% ipython --no-banner

In [1]: import numpy as np

In [2]: np.set_printoptions(suppress=True, linewidth=120)

In [3]: def tidy(a):
   ...:     return np.round(a, 2) + 0
   ...: 

In [4]: data = np.loadtxt("out17.csv", delimiter=",")

In [5]: data
Out[5]: 
array([[ 0.5, -1.3,  0.4, -0.1, -1.5, -0.9, -0.4],
       [-1.2,  0.3, -0.3, -0.7, -0.5,  0.5, -0.6],
       [ 0.5,  1.1,  1.6, -1.7, -0.9,  2.7,  0.6],
       [ 0.6,  2.8, -0.7, -0.6,  1. , -0.8, -0.8],
       [ 1.2, -0.9,  0.5,  1.1, -0.8, -0.6, -1.2],
       [-0.4,  0.2, -0.2,  0. ,  0.1,  2.5,  0.8],
       [-0.1,  2.1, -0.5,  1.5,  0.4, -0.1, -1.2],
       [-0.6,  0.9, -0.9, -1.3, -0.9,  1.8,  2.1],
       [-0.4, -1.5,  0.6,  0.1, -0.6,  0.3,  0.3],
       [-2. ,  0.5,  0.6, -0.4,  2.1, -1.5, -0.1],
       [ 0. ,  1.1, -0.3, -0.3, -0.4,  0.3,  0.5],
       [-0.2,  1. ,  0.8,  1.1,  0. ,  0.8, -1.2],
       [ 1.6,  1.3, -0.2,  0.7, -0.2,  0.5, -0.3]])

In [6]: M2 = data / np.linalg.norm(data, axis=1, keepdims=True)

In [7]: cov = M2 @ M2.T

In [8]: tidy(np.degrees(np.arccos(np.clip(cov[5, 12], -1, 1))))
Out[8]: np.float64(83.85)

In [9]: K = np.load("x.npy")

In [10]: K
Out[10]: 
array([[ -3,  -2,  -1,   0,   1,   2,   3,   4,   5,   6,   7,   8],
       [  9,  10,  11,  12,  13,  14,  15,  16,  17,  18,  19,  20],
       [ 21,  22,  23,  24,  25,  26,  27,  28,  29,  30,  31,  32],
       [ 33,  34,  35,  36,  37,  38,  39,  40,  41,  42,  43,  44],
       [ 45,  46,  47,  48,  49,  50,  51,  52,  53,  54,  55,  56],
       [ 57,  58,  59,  60,  61,  62,  63,  64,  65,  66,  67,  68],
       [ 69,  70,  71,  72,  73,  74,  75,  76,  77,  78,  79,  80],
       [ 81,  82,  83,  84,  85,  86,  87,  88,  89,  90,  91,  92],
       [ 93,  94,  95,  96,  97,  98,  99, 100, 101, 102, 103, 104],
       [105, 106, 107, 108, 109, 110, 111, 112, 113, 114, 115, 116],
       [117, 118, 119, 120, 121, 122, 123, 124, 125, 126, 127, 128],
       [129, 130, 131, 132, 133, 134, 135, 136, 137, 138, 139, 140],
       [141, 142, 143, 144, 145, 146, 147, 148, 149, 150, 151, 152]])

In [11]: # rows and columns are dependent

In [12]: np.linalg.lstsq(K[:-1].T, K[-1])[2]
Out[12]: np.int32(2)

In [13]: tidy(np.trace(np.linalg.pinv(K) @ K))
Out[13]: np.float64(2.0)

In [14]: np.abs(np.diag(np.linalg.qr(K)[1])) > 1e-9
Out[14]: array([ True,  True, False, False, False, False, False, False, False, False, False, False])

In [15]: X = np.loadtxt("case14.csv", delimiter=",")

In [16]: tidy(X)
Out[16]: 
array([[-0.72, -0.58,  0.52,  0.45, -0.34, -0.12, -0.39],
       [-0.58, -0.51,  0.48,  0.04, -0.01, -0.06,  0.32],
       [ 0.52,  0.48, -0.96,  0.67, -0.6 , -0.66, -0.75],
       [ 0.45,  0.04,  0.67, -1.37, -0.75, -0.32, -0.84],
       [-0.34, -0.01, -0.6 , -0.75, -0.95,  0.12,  1.04],
       [-0.12, -0.06, -0.66, -0.32,  0.12, -0.93,  0.69],
       [-0.39,  0.32, -0.75, -0.84,  1.04,  0.69, -0.56]])

In [17]: # rows and columns are dependent

In [18]: left, sigma, VT = np.linalg.svd(X)

In [19]: evecs = VT[:(sigma > 1e-8).sum()]

In [20]: rng = np.random.default_rng(31)

In [21]: vec = X[0] + 3 * X[4] + rng.integers(2) * np.eye(7)[3]

In [22]: tidy(vec)
Out[22]: array([-1.74, -0.6 , -1.29, -0.81, -3.19,  0.25,  2.72])

In [23]: tidy(np.linalg.norm(vec - evecs.T @ evecs @ vec))
Out[23]: np.float64(0.04)

In [24]: tidy(np.diag(evecs.T @ evecs))
Out[24]: array([0.82, 0.31, 0.91, 1.  , 1.  , 0.97, 1.  ])

In [25]: np.linalg.matrix_rank(np.vstack([X, vec]))
Out[25]: np.int64(7)
